% ipython --no-banner

In [1]: import numpy as np

In [2]: from numpy import linalg as LA

In [3]: np.set_printoptions(precision=1, suppress=True, linewidth=140)

In [4]: E = np.loadtxt("m.csv", delimiter=",")

In [5]: E.round(1) + 0
Out[5]: 
array([[-0.9, -0.5,  0.9,  0.2,  0.1,  0.2],
       [-0.5, -0.7,  0.4,  0.3, -0.4,  0.3],
       [ 0.9,  0.4, -0.2,  0.3,  0.3,  0.7],
       [ 0.2,  0.3,  0.3, -1.3, -0.6, -0.7],
       [ 0.1, -0.4,  0.3, -0.6, -0.8,  0.1],
       [ 0.2,  0.3,  0.7, -0.7,  0.1,  0. ]])

In [6]: rk = LA.matrix_rank(E)

In [7]: rk
Out[7]: np.int64(4)

In [8]: null = LA.svd(E)[2][rk:].T

In [9]: [int(LA.matrix_rank(E[:i])) for i in range(1, len(E) + 1)]
Out[9]: [1, 2, 3, 4, 4, 4]

In [10]: np.round(null @ null.T, 1) + 0
Out[10]: 
array([[ 0.3, -0.3,  0.2,  0.1,  0.1, -0.3],
       [-0.3,  0.5,  0. ,  0.2, -0.4,  0.1],
       [ 0.2,  0. ,  0.2,  0.3, -0.1, -0.2],
       [ 0.1,  0.2,  0.3,  0.3, -0.2, -0.2],
       [ 0.1, -0.4, -0.1, -0.2,  0.3,  0. ],
       [-0.3,  0.1, -0.2, -0.2,  0. ,  0.3]])

In [11]: [int(LA.matrix_rank(np.delete(E, i, axis=0))) for i in range(6)]
Out[11]: [4, 4, 4, 4, 4, 4]

In [12]: [int(LA.matrix_rank(E[:, :j + 1])) for j in range(6)]
Out[12]: [1, 2, 3, 4, 4, 4]

In [13]: np.round(E @ null, 1) + 0
Out[13]: 
array([[0., 0.],
       [0., 0.],
       [0., 0.],
       [0., 0.],
       [0., 0.],
       [0., 0.]])

In [14]: null.shape
Out[14]: (6, 2)

In [15]: rng = np.random.default_rng(862)

In [16]: labels = rng.permutation(6)

In [17]: labels
Out[17]: array([0, 1, 4, 5, 2, 3])

In [18]: out = E[labels][:, labels]

In [19]: round(LA.det(out), 1), round(LA.det(E[labels]), 1)
Out[19]: (np.float64(0.0), np.float64(0.0))

In [20]: np.trace(out)
Out[20]: np.float64(-4.0)

In [21]: np.round(np.diag(out), 1) + 0
Out[21]: array([-0.9, -0.7, -0.8,  0. , -0.2, -1.3])

In [22]: np.allclose(out, E)
Out[22]: False

In [23]: out.round(1) + 0
Out[23]: 
array([[-0.9, -0.5,  0.1,  0.2,  0.9,  0.2],
       [-0.5, -0.7, -0.4,  0.3,  0.4,  0.3],
       [ 0.1, -0.4, -0.8,  0.1,  0.3, -0.6],
       [ 0.2,  0.3,  0.1,  0. ,  0.7, -0.7],
       [ 0.9,  0.4,  0.3,  0.7, -0.2,  0.3],
       [ 0.2,  0.3, -0.6, -0.7,  0.3, -1.3]])
